% python3 -q
>>> import numpy as np
>>> import numpy.linalg as la
>>> np.set_printoptions(suppress=True, linewidth=200)
>>> F = np.loadtxt("test13.csv", delimiter=",")
>>> print(F)
[[ 5.  5.  5.  5.  5.  5.  5.  5.  5.  5.]
 [ 5. 10. 10. 10. 10. 10. 10. 10. 10. 10.]
 [ 5. 10. 15. 15. 15. 15. 15. 15. 15. 15.]
 [ 5. 10. 15. 20. 20. 20. 20. 20. 20. 20.]
 [ 5. 10. 15. 20. 25. 25. 25. 25. 25. 25.]
 [ 5. 10. 15. 20. 25. 30. 30. 30. 30. 30.]
 [ 5. 10. 15. 20. 25. 30. 35. 35. 35. 35.]
 [ 5. 10. 15. 20. 25. 30. 35. 40. 40. 40.]
 [ 5. 10. 15. 20. 25. 30. 35. 40. 45. 45.]
 [ 5. 10. 15. 20. 25. 30. 35. 40. 45. 50.]]
>>> # symmetric
>>> evals, evecs = la.eigh(F)
>>> vec = np.array([0, -5, 1, -4, -5, 4, -1, -3, 1, -5])
>>> print(np.round(la.eigvalsh(F[1:, 1:]), 2))
[  1.29   1.41   1.65   2.08   2.89   4.56   8.77  24.46 222.9 ]
>>> print(np.round(evecs * np.maximum(evals, 0) @ evecs.T, 2))
[[ 5.  5.  5.  5.  5.  5.  5.  5.  5.  5.]
 [ 5. 10. 10. 10. 10. 10. 10. 10. 10. 10.]
 [ 5. 10. 15. 15. 15. 15. 15. 15. 15. 15.]
 [ 5. 10. 15. 20. 20. 20. 20. 20. 20. 20.]
 [ 5. 10. 15. 20. 25. 25. 25. 25. 25. 25.]
 [ 5. 10. 15. 20. 25. 30. 30. 30. 30. 30.]
 [ 5. 10. 15. 20. 25. 30. 35. 35. 35. 35.]
 [ 5. 10. 15. 20. 25. 30. 35. 40. 40. 40.]
 [ 5. 10. 15. 20. 25. 30. 35. 40. 45. 45.]
 [ 5. 10. 15. 20. 25. 30. 35. 40. 45. 50.]]
>>> K = np.load("arr.npy")
>>> print(K.round(2) + 0)
[[ 0.03  0.06  0.06  0.01  0.06 -0.05 -0.01  0.03  0.05 -0.02  0.03  0.06  0.02 -0.06  0.08 -0.02]
 [ 0.06  0.11  0.11  0.01  0.11 -0.09 -0.01  0.06  0.09 -0.04  0.06  0.11  0.04 -0.11  0.14 -0.04]
 [ 0.06  0.11  0.11  0.01  0.11 -0.09 -0.01  0.06  0.09 -0.04  0.06  0.11  0.04 -0.11  0.14 -0.04]
 [ 0.01  0.01  0.01  0.    0.01 -0.01  0.    0.01  0.01  0.    0.01  0.01  0.   -0.01  0.02  0.  ]
 [ 0.06  0.11  0.11  0.01  0.11 -0.09 -0.01  0.06  0.09 -0.04  0.06  0.11  0.04 -0.11  0.14 -0.04]
 [-0.05 -0.09 -0.09 -0.01 -0.09  0.07  0.01 -0.05 -0.07  0.03 -0.05 -0.09 -0.03  0.09 -0.11  0.03]
 [-0.01 -0.01 -0.01  0.   -0.01  0.01  0.   -0.01 -0.01  0.   -0.01 -0.01  0.    0.01 -0.02  0.  ]
 [ 0.03  0.06  0.06  0.01  0.06 -0.05 -0.01  0.03  0.05 -0.02  0.03  0.06  0.02 -0.06  0.08 -0.02]
 [ 0.05  0.09  0.09  0.01  0.09 -0.07 -0.01  0.05  0.07 -0.03  0.05  0.09  0.03 -0.09  0.11 -0.03]
 [-0.02 -0.04 -0.04  0.   -0.04  0.03  0.   -0.02 -0.03  0.01 -0.02 -0.04 -0.01  0.04 -0.05  0.01]
 [ 0.03  0.06  0.06  0.01  0.06 -0.05 -0.01  0.03  0.05 -0.02  0.03  0.06  0.02 -0.06  0.08 -0.02]
 [ 0.06  0.11  0.11  0.01  0.11 -0.09 -0.01  0.06  0.09 -0.04  0.06  0.11  0.04 -0.11  0.14 -0.04]
 [ 0.02  0.04  0.04  0.    0.04 -0.03  0.    0.02  0.03 -0.01  0.02  0.04  0.01 -0.04  0.05 -0.01]
 [-0.06 -0.11 -0.11 -0.01 -0.11  0.09  0.01 -0.06 -0.09  0.04 -0.06 -0.11 -0.04  0.11 -0.14  0.04]
 [ 0.08  0.14  0.14  0.02  0.14 -0.11 -0.02  0.08  0.11 -0.05  0.08  0.14  0.05 -0.14  0.17 -0.05]
 [-0.02 -0.04 -0.04  0.   -0.04  0.03  0.   -0.02 -0.03  0.01 -0.02 -0.04 -0.01  0.04 -0.05  0.01]]
>>> # equal to its transpose
>>> print(round(float(la.norm(K, 2) / la.norm(K)), 2))
1.0
>>> print(la.cond(K) > 100)
True
>>> rng = np.random.default_rng(31721)
>>> out = K + rng.integers(-2, 3, (16, 1)) @ rng.integers(-2, 3, (1, 16))
>>> print(out.round(2) + 0)
[[ 0.03  4.06  0.06  2.01 -1.94 -4.05 -2.01  0.03 -1.95 -0.02 -1.97 -1.94 -1.98 -4.06  0.08  1.98]
 [ 0.06 -1.89  0.11 -0.99  1.11  1.91  0.99  0.06  1.09 -0.04  1.06  1.11  1.04  1.89  0.14 -1.04]
 [ 0.06  0.11  0.11  0.01  0.11 -0.09 -0.01  0.06  0.09 -0.04  0.06  0.11  0.04 -0.11  0.14 -0.04]
 [ 0.01  4.01  0.01  2.   -1.99 -4.01 -2.    0.01 -1.99  0.   -1.99 -1.99 -2.   -4.01  0.02  2.  ]
 [ 0.06  2.11  0.11  1.01 -0.89 -2.09 -1.01  0.06 -0.91 -0.04 -0.94 -0.89 -0.96 -2.11  0.14  0.96]
 [-0.05 -2.09 -0.09 -1.01  0.91  2.07  1.01 -0.05  0.93  0.03  0.95  0.91  0.97  2.09 -0.11 -0.97]
 [-0.01 -2.01 -0.01 -1.    0.99  2.01  1.   -0.01  0.99  0.    0.99  0.99  1.    2.01 -0.02 -1.  ]
 [ 0.03  0.06  0.06  0.01  0.06 -0.05 -0.01  0.03  0.05 -0.02  0.03  0.06  0.02 -0.06  0.08 -0.02]
 [ 0.05 -1.91  0.09 -0.99  1.09  1.93  0.99  0.05  1.07 -0.03  1.05  1.09  1.03  1.91  0.11 -1.03]
 [-0.02  3.96 -0.04  2.   -2.04 -3.97 -2.   -0.02 -2.03  0.01 -2.02 -2.04 -2.01 -3.96 -0.05  2.01]
 [ 0.03 -1.94  0.06 -0.99  1.06  1.95  0.99  0.03  1.05 -0.02  1.03  1.06  1.02  1.94  0.08 -1.02]
 [ 0.06  4.11  0.11  2.01 -1.89 -4.09 -2.01  0.06 -1.91 -0.04 -1.94 -1.89 -1.96 -4.11  0.14  1.96]
 [ 0.02  0.04  0.04  0.    0.04 -0.03  0.    0.02  0.03 -0.01  0.02  0.04  0.01 -0.04  0.05 -0.01]
 [-0.06 -4.11 -0.11 -2.01  1.89  4.09  2.01 -0.06  1.91  0.04  1.94  1.89  1.96  4.11 -0.14 -1.96]
 [ 0.08 -1.86  0.14 -0.98  1.14  1.89  0.98  0.08  1.11 -0.05  1.08  1.14  1.05  1.86  0.17 -1.05]
 [-0.02 -0.04 -0.04  0.   -0.04  0.03  0.   -0.02 -0.03  0.01 -0.02 -0.04 -0.01  0.04 -0.05  0.01]]
>>> print(np.round(la.svd(out - K, compute_uv=False), 2) + 0)
[23.24  0.    0.    0.    0.    0.    0.    0.    0.    0.    0.    0.    0.    0.    0.    0.  ]
>>> print(round(float(np.trace(la.pinv(out) @ out)), 2))
2.0
>>> print(round(float(np.trace(la.pinv(K) @ K)), 2))
1.0
>>> print(np.abs(np.diag(la.qr(K)[1])) > 1e-9)
[ True False False False False False False False False False False False False False False False]
>>> lab = rng.permutation(16)
>>> print(lab)
[11  5  2 10 15  7  0  1  9  8 12  6  3 13 14  4]
>>> out = K[lab][:, lab]
>>> print(np.round(np.diag(out), 2) + 0)
[0.11 0.07 0.11 0.03 0.01 0.03 0.03 0.11 0.01 0.07 0.01 0.   0.   0.11 0.17 0.11]
>>> print(np.allclose(out, K))
False
>>> print(np.round(np.sort(np.abs(la.eigvals(out))), 2) + 0)
[0. 0. 0. 0. 0. 0. 0. 0. 0. 0. 0. 0. 0. 0. 0. 1.]
>>> print(round(np.trace(out), 2))
1.0
>>> arr = np.loadtxt("data.csv", delimiter=",")
>>> print(arr)
[[ 82.  34.  11. -27.  42.  51. -21.   2.  39.  -5. -17.]
 [ 34.  71. -14.   3.  26.  22. -18.  -4.  24. -20. -32.]
 [ 11. -14.  43.  -3.  39.  13. -46.  10.  21.  36.   8.]
 [-27.   3.  -3.  44.   8.   3.  -7.   8.   1.  -3. -12.]
 [ 42.  26.  39.   8. 109.  47. -63.  26.  46.   8. -14.]
 [ 51.  22.  13.   3.  47.  81. -34.   4.   5.  20. -13.]
 [-21. -18. -46.  -7. -63. -34. 106.  -6. -15.  -3. -18.]
 [  2.  -4.  10.   8.  26.   4.  -6.  15.   0.   0.   6.]
 [ 39.  24.  21.   1.  46.   5. -15.   0. 103.  17. -59.]
 [ -5. -20.  36.  -3.   8.  20.  -3.   0.  17.  96. -19.]
 [-17. -32.   8. -12. -14. -13. -18.   6. -59. -19.  60.]]
>>> print([round(float(x), 2) for x in la.svd(arr, compute_uv=False)[:3]])
[287.12, 149.89, 127.55]
>>> print(la.matrix_rank(arr, rtol=0.1))
6
>>> out = arr + rng.integers(-2, 3, (11, 8)) @ rng.integers(-2, 3, (8, 11))
>>> print(out)
[[ 80.  41.   7. -33.  34.  47. -21.   9.  46.  -9.  -8.]
 [ 31.  78. -15.   6.  20.  15. -17.  -8.  25. -19. -28.]
 [  4. -12.  48.   3.  49.  15. -48.  11.  18.  43.  -1.]
 [-26.   7.  -1.  40.   7.   0. -11.   7.   6.  -9. -17.]
 [ 43.  26.  38.   4. 103.  49. -65.  25.  45.   1. -15.]
 [ 51.  22.  11. -14.  45.  74. -39.  16.   0.  12. -11.]
 [-20. -15. -33.  -9. -55. -30.  96. -10. -19.  -9. -35.]
 [  6.  -2.   7.   6.  28.   1.  -5.  25.   8.  -4.   6.]
 [ 33.  26.  26.  -8.  40.   9. -21.  -2.  93.  15. -55.]
 [ -6. -13.  50.   1.   8.  32.  -8.  -4.  11.  97. -17.]
 [-19. -25.  11. -12. -20. -16. -19.   5. -64. -19.  67.]]
>>> print(la.matrix_rank(out - arr, tol=1e-8))
8
>>> evals, evecs = la.eigh(arr)
>>> vec = np.array([2, 1, 2, -3, 0, 0, 1, 2, -2, -2, 2])
>>> print(np.round(evecs * np.maximum(evals, 0) @ evecs.T, 2) + 0)
[[ 82.  34.  11. -27.  42.  51. -21.   2.  39.  -5. -17.]
 [ 34.  71. -14.   3.  26.  22. -18.  -4.  24. -20. -32.]
 [ 11. -14.  43.  -3.  39.  13. -46.  10.  21.  36.   8.]
 [-27.   3.  -3.  44.   8.   3.  -7.   8.   1.  -3. -12.]
 [ 42.  26.  39.   8. 109.  47. -63.  26.  46.   8. -14.]
 [ 51.  22.  13.   3.  47.  81. -34.   4.   5.  20. -13.]
 [-21. -18. -46.  -7. -63. -34. 106.  -6. -15.  -3. -18.]
 [  2.  -4.  10.   8.  26.   4.  -6.  15.   0.   0.   6.]
 [ 39.  24.  21.   1.  46.   5. -15.   0. 103.  17. -59.]
 [ -5. -20.  36.  -3.   8.  20.  -3.   0.  17.  96. -19.]
 [-17. -32.   8. -12. -14. -13. -18.   6. -59. -19.  60.]]
>>> print(np.abs(arr).sum(axis=1).max(), round(float(np.abs(evals).max()), 2))
428.0 287.12
>>> print(np.round(vec @ arr @ vec / (vec @ vec), 2), round(float(evals[0]), 2), round(float(evals[-1]), 2))
67.46 -0.0 287.12
>>> print(np.round(la.eigvalsh(arr[1:, 1:]), 2) + 0)
[  0.     0.     4.64  26.73  44.11  50.35  77.45 121.92 146.7  256.1 ]
>>> J = np.load("out11.npy")
>>> print(J)
[[ 9 -2 -1  3  1 -7  9  4  2 -5  3 -3]
 [ 6 -4 -6 -1  8 -7  5 -2 -5  2  6 -8]
 [-9  6 -5 -9 -8  9  8  5 -3 -1  7  7]
 [ 6  5  7 -3  7 -2 -5  9  7  1 -9  9]
 [-7  2  5  5  7  2 -8 -2  7  1  7  4]
 [-7  6  9  4 -8 -8 -8  4  4  2  0 -2]
 [-5  8  7 -6  7  4  7 -6  5  8 -5 -5]
 [-1  0 -5 -9 -6 -8 -7 -5  5 -1 -2  5]
 [-9  2  6  7  6 -3 -2 -4 -2 -8 -1 -5]
 [ 3  8  5 -9  4 -6  4  1 -8  0 -5 -7]
 [-8  1 -1  1  6  3 -6 -1 -9  9 -1  0]
 [ 8 -1  2  0  4 -2  2 -6  4 -9  6  8]
 [ 3 -9 -7  4  7  9 -6  4 -3  3 -4 -8]
 [ 5  4  4 -2 -6  7 -5  9  9 -8 -2 -2]]
>>> out = np.c_[J[:, :4] @ np.array([[-1, -3, -3, 1], [0, 1, -1, -2], [-1, -3, 1, 3], [-1, -2, 3, 1]]), np.array([2, 0, -2, -2, -2, 0, 2, 2, 1, 2, 2, 2, 0, 0])]
>>> print(out)
[[-11 -32 -17  13   2]
 [  1  -2 -23  -5   0]
 [ 23  66 -11 -45  -2]
 [-10 -28 -25  14  -2]
 [ -3  -2  39   9  -2]
 [ -6  -8  36  12   0]
 [  4  14  -4  -6   2]
 [ 15  36 -29 -25   2]
 [ -4  -3  52  12   1]
 [  1   2 -39  -7   2]
 [  8  26  25 -12   2]
 [-10 -31 -21  16   2]
 [  0  -5   5   4   0]
 [ -7 -19 -21   7   0]]
>>> print(la.matrix_rank(out))
5
>>> print(np.round(la.norm(out - J @ la.lstsq(J, out)[0], axis=0), 2) + 0)
[0.   0.   0.   0.   3.21]
>>> print(np.round(la.lstsq(J, out[:, 0])[0], 2) + 0)
[-1.  0. -1. -1.  0.  0.  0.  0.  0.  0.  0.  0.]
>>> t3 = np.stack([J, 4 * J, J[::-1]])
>>> print(la.matrix_rank(t3.reshape(3, -1)))
2
>>> print(t3.shape)
(3, 14, 12)
>>> print(np.einsum("bij,cij->bc", t3, t3))
[[ 5449 21796  -158]
 [21796 87184  -632]
 [ -158  -632  5449]]
>>> print((t3 @ J.T).shape)
(3, 14, 14)
